>>> import numpy as np
>>> from numpy import linalg as LA
>>> np.set_printoptions(precision=2, suppress=True, linewidth=140, sign=" ")
>>> tidy = lambda a: np.round(a, 2) + 0
>>> M2 = np.array([[-1, 0, 3], [-2, 1, -3], [-3, 0, 1]])
>>> C = np.array([[0]])
>>> F = np.block([[M2, np.zeros((3, 1))], [np.zeros((1, 3)), C]])
>>> print(F)
[[-1.  0.  3.  0.]
 [-2.  1. -3.  0.]
 [-3.  0.  1.  0.]
 [ 0.  0.  0.  0.]]
>>> # null space of dimension 1
>>> U, sig, Vh = LA.svd(F)
>>> print(tidy(sig))
[ 4.42  3.78  0.48  0.  ]
>>> M2 = U[:, :3] @ np.diag(sig[:3]) @ Vh[:3]
>>> print(tidy(LA.norm(F - M2) / LA.norm(F)))
0.0
>>> print(LA.matrix_rank(F, rtol=0.05))
3
>>> print(LA.matrix_rank(M2))
3
>>> print(tidy(LA.norm(F - M2, 2)), sig[3])
0.0 0.0
>>> print(tidy(np.abs(F - M2).max()))
0.0
>>> rng = np.random.default_rng(2877)
>>> M2 = F + rng.integers(-2, 3, (4, 3)) @ rng.integers(-2, 3, (3, 4))
>>> print(M2)
[[-3. -4.  0. -2.]
 [-4.  3.  1.  0.]
 [-3.  0. -1.  2.]
 [-2. -2.  2. -4.]]
>>> print(tidy(LA.svd(M2 - F, compute_uv=False)))
[ 6.93  6.37  2.11  0.  ]
>>> print(LA.matrix_rank(M2 - F, tol=1e-8))
3
>>> cov = F.T @ F
>>> print(tidy(LA.svd(F, compute_uv=False) ** 2))
[ 19.51  14.26   0.23   0.  ]
>>> print(np.diag(cov))
[ 14.   1.  19.   0.]
>>> print(np.allclose(cov, cov.T))
True
>>> print(tidy(LA.eigvalsh(cov)[::-1]))
[ 19.51  14.26   0.23   0.  ]
>>> print((F @ F.T).shape)
(4, 4)
>>> print(tidy(LA.norm(F, 2) / LA.norm(F)))
0.76
>>> print(np.argsort(-LA.norm(F, axis=0).round(6), kind="stable")[:3])
[ 2  0  1]
>>> E = np.loadtxt("sample18.csv", delimiter=",")
>>> print(E)
[[ 15.  -3. -11.   5.]
 [ -3.  22.   7.  -5.]
 [-11.   7.  17.  -9.]
 [  5.  -5.  -9.   7.]]
>>> # symmetric, so the eigenvalues are real
>>> x = np.ones(4)
>>> for _ in range(5):
...     x = E @ x
...     x /= LA.norm(x)
...     print(round(x @ E @ x, 2))
... 
21.89
29.0
34.07
35.88
36.34
>>> print(tidy(x))
[-0.43  0.59  0.59 -0.35]
>>> f = np.array([-2, -3, -3])
>>> print(np.array([np.convolve(row, f, "same") for row in E]))
[[-39. -14.  32.  18.]
 [-35. -71. -77.  -6.]
 [ 19. -22. -54. -24.]
 [ -5.  18.  28.   6.]]
>>> print(np.convolve(E[0], f))
[-30. -39. -14.  32.  18. -15.]
>>> X = np.loadtxt("test2.csv", delimiter=",")
>>> print(X)
[[ 2.  2.  2.  1.  1.  0.  0.  0.  0.  0.  0.]
 [ 0.  0. -1.  0.  1.  0.  0.  0.  0.  0.  0.]
 [-2. -1.  2. -2. -2.  0.  0.  0.  0.  0.  0.]
 [-2. -2.  2.  0. -1.  0.  0.  0.  0.  0.  0.]
 [ 0. -1.  0.  2. -1.  0.  0.  0.  0.  0.  0.]
 [ 0.  0.  0.  0.  0. -1. -2.  4.  5. -4.  0.]
 [ 0.  0.  0.  0.  0. -3.  0.  0. -4.  2. -3.]
 [ 0.  0.  0.  0.  0. -2.  1.  0. -1.  3. -3.]
 [ 0.  0.  0.  0.  0. -4.  5. -3. -4.  3.  1.]
 [ 0.  0.  0.  0.  0.  0.  0.  4.  3.  5.  4.]
 [ 0.  0.  0.  0.  0.  2.  0.  3. -1.  1. -3.]]
>>> # 2 blocks once reordered
>>> print((LA.matrix_power((X != 0) + (X.T != 0) + np.eye(11), 11) > 0).astype(int))
[[ 1  1  1  1  1  0  0  0  0  0  0]
 [ 1  1  1  1  1  0  0  0  0  0  0]
 [ 1  1  1  1  1  0  0  0  0  0  0]
 [ 1  1  1  1  1  0  0  0  0  0  0]
 [ 1  1  1  1  1  0  0  0  0  0  0]
 [ 0  0  0  0  0  1  1  1  1  1  1]
 [ 0  0  0  0  0  1  1  1  1  1  1]
 [ 0  0  0  0  0  1  1  1  1  1  1]
 [ 0  0  0  0  0  1  1  1  1  1  1]
 [ 0  0  0  0  0  1  1  1  1  1  1]
 [ 0  0  0  0  0  1  1  1  1  1  1]]
>>> m1 = np.load("block0.npy")
>>> print(m1)
[[ 4.  1.  1.  1.]
 [ 1.  4.  1.  1.]
 [ 1.  1.  4.  1.]
 [ 1.  1.  1.  4.]]
>>> Lm = LA.cholesky(m1)
>>> print(tidy(np.diag(Lm) ** 2))
[ 4.    3.75  3.6   3.5 ]
>>> print(m1 / np.sqrt(np.outer(np.diag(m1), np.diag(m1))))
[[ 1.    0.25  0.25  0.25]
 [ 0.25  1.    0.25  0.25]
 [ 0.25  0.25  1.    0.25]
 [ 0.25  0.25  0.25  1.  ]]
>>> print(np.fft.fft(m1[0]))
[ 7.+0.j  3.+0.j  3.+0.j  3.+0.j]
>>> print(np.sort(np.abs(np.fft.fft(m1[0]))), tidy(np.sort(LA.svd(m1, compute_uv=False))))
[ 3.  3.  3.  7.] [ 3.  3.  3.  7.]
>>> K = np.load("w.npy")
>>> print(K)
[[  5   3   2   7   5   5   3]
 [  3   7   5  11  10   7   5]
 [  2   5   6   9   6   4   4]
 [  7  11   9  22  16  13   8]
 [  5  10   6  16  15  11   7]
 [  5   7   4  13  11   9   5]
 [  3   5   4   8   7   5   4]]
>>> # rows and columns are dependent
>>> M2 = K / LA.norm(K, axis=1, keepdims=True)
>>> cov = M2 @ M2.T
>>> print((np.abs(cov) > 0.9).astype(int))
[[ 1  1  1  1  1  1  1]
 [ 1  1  1  1  1  1  1]
 [ 1  1  1  1  1  1  1]
 [ 1  1  1  1  1  1  1]
 [ 1  1  1  1  1  1  1]
 [ 1  1  1  1  1  1  1]
 [ 1  1  1  1  1  1  1]]
>>> print(tidy(LA.norm(M2, axis=1)))
[ 1.  1.  1.  1.  1.  1.  1.]
>>> print((cov - 2 * np.eye(7)).round(6).argmax(axis=1))
[ 5  4  6  6  1  4  1]
>>> arr = np.load("run13.npy")
>>> print(arr)
[[ 1  3  1  2 -1 -1 -3 -1 -1 -2  3]
 [ 0 -2  1  0 -1  2  1  2 -3  2  0]
 [ 0  0 -1 -1  3 -2 -2  3  2  3  0]
 [ 0  0  0  0 -1 -2 -2  1 -3  3  0]
 [ 0  0  0  0 -2 -2  0  1 -2  3 -1]
 [ 0  0  0  0  0 -1  0  0  0  2 -3]
 [ 0  0  0  0  0  0  3  2  0  2 -2]
 [ 0  0  0  0  0  0  0 -2  1  2 -2]
 [ 0  0  0  0  0  0  0  0  2 -3 -1]
 [ 0  0  0  0  0  0  0  0  0 -3  1]
 [ 0  0  0  0  0  0  0  0  0  0  0]]
>>> # triangular, det is the product of the diagonal
>>> x = np.array([3, 1, -1, 1, -2, 0, -3, 1, -2, 1, -2])
>>> print(LA.norm(arr @ x) <= LA.norm(arr, 2) * LA.norm(x) + 1e-9)
True
>>> print(np.sign((arr @ x).round(6)))
[ 1  1  1  1  1  1 -1  1 -1 -1  0]
>>> proj = np.triu(np.array([[1, 1, 0, 2], [2, 3, 2, 0], [2, 2, 2, 1], [3, 2, 3, 1]]), 1) + np.eye(4)
>>> M2 = proj @ m1 @ LA.inv(proj)
>>> print(tidy(LA.det(M2)))
189.0
>>> print(tidy(np.abs(LA.svd(X)[2][-1])))
[ 0.7   0.64  0.08  0.31  0.03  0.    0.    0.    0.    0.    0.  ]
>>> print(tidy(LA.norm(X, 2) / LA.norm(X)))
0.66
>>> print(round(np.log10(LA.cond(X))))
2
>>> print([round(float(x), 2) for x in LA.svd(X, compute_uv=False)[:3]])
[12.21, 8.09, 6.6]
>>> print(LA.cond(X) > 100)
True
>>> print(np.argsort(-LA.norm(X, axis=0).round(6), kind="stable")[:3])
[ 8  9  7]
>>> T = np.stack([arr, 2 * arr, arr[::-1]])
>>> print(np.einsum("bij,cij->bc", T, T))
[[ 233  466   14]
 [ 466  932   28]
 [  14   28  233]]
>>> print(T.sum(axis=0))
[[  3   9   3   6  -3  -3  -9  -3  -3  -6   9]
 [  0  -6   3   0  -3   6   3   6  -9   3   1]
 [  0   0  -3  -3   9  -6  -6   9   8   6  -1]
 [  0   0   0   0  -3  -6  -6   1  -8  11  -2]
 [  0   0   0   0  -6  -6   3   5  -6  11  -5]
 [  0   0   0   0   0  -4   0   0   0   8 -12]
 [  0   0   0   0  -2  -2   9   7  -2   9  -7]
 [  0   0   0   0  -1  -2  -2  -5   0   9  -6]
 [  0   0  -1  -1   3  -2  -2   3   8  -6  -3]
 [  0  -2   1   0  -1   2   1   2  -3  -7   3]
 [  1   3   1   2  -1  -1  -3  -1  -1  -2   3]]
>>> print(tidy(LA.det(T)))
[ 0.  0.  0.]
>>> print(tidy(LA.norm(T, axis=(1, 2))))
[ 15.26  30.53  15.26]
>>> A = np.load("layer12.npy")
>>> print(A)
[[-0.95 -1.   -5.    5.    1.    1.    5.   -4.  ]
 [-1.   -0.95  4.   -4.    3.   -2.    3.   -2.  ]
 [ 2.    1.   -0.95 -2.    1.   -2.    4.   -3.  ]
 [-5.    2.    1.    4.05  1.    4.   -3.   -5.  ]
 [ 0.    0.    1.    3.    4.05  0.   -4.    5.  ]
 [-5.    5.    2.    4.    0.    3.05  0.   -1.  ]
 [ 3.   -1.   -2.   -3.   -2.    1.    3.05  5.  ]
 [-1.   -1.   -5.    5.    1.    1.    5.   -3.95]]
>>> print(np.allclose(A @ A.T, A.T @ A))
False
>>> print(tidy(np.trace(A)))
7.4
>>> print((A - A.T) / 2)
[[ 0.   0.  -3.5  5.   0.5  3.   1.  -1.5]
 [ 0.   0.   1.5 -3.   1.5 -3.5  2.  -0.5]
 [ 3.5 -1.5  0.  -1.5  0.  -2.   3.   1. ]
 [-5.   3.   1.5  0.  -1.   0.   0.  -5. ]
 [-0.5 -1.5  0.   1.   0.   0.  -1.   2. ]
 [-3.   3.5  2.   0.   0.   0.  -0.5 -1. ]
 [-1.  -2.  -3.   0.   1.   0.5  0.   0. ]
 [ 1.5  0.5 -1.   5.  -2.   1.   0.   0. ]]
>>> print(tidy(LA.det(A)))
-9798.18
>>> print(tidy(np.sort(np.abs(LA.eigvals(A)))))
[ 0.05  1.74  4.21  4.51  6.96  8.54  9.98  9.98]
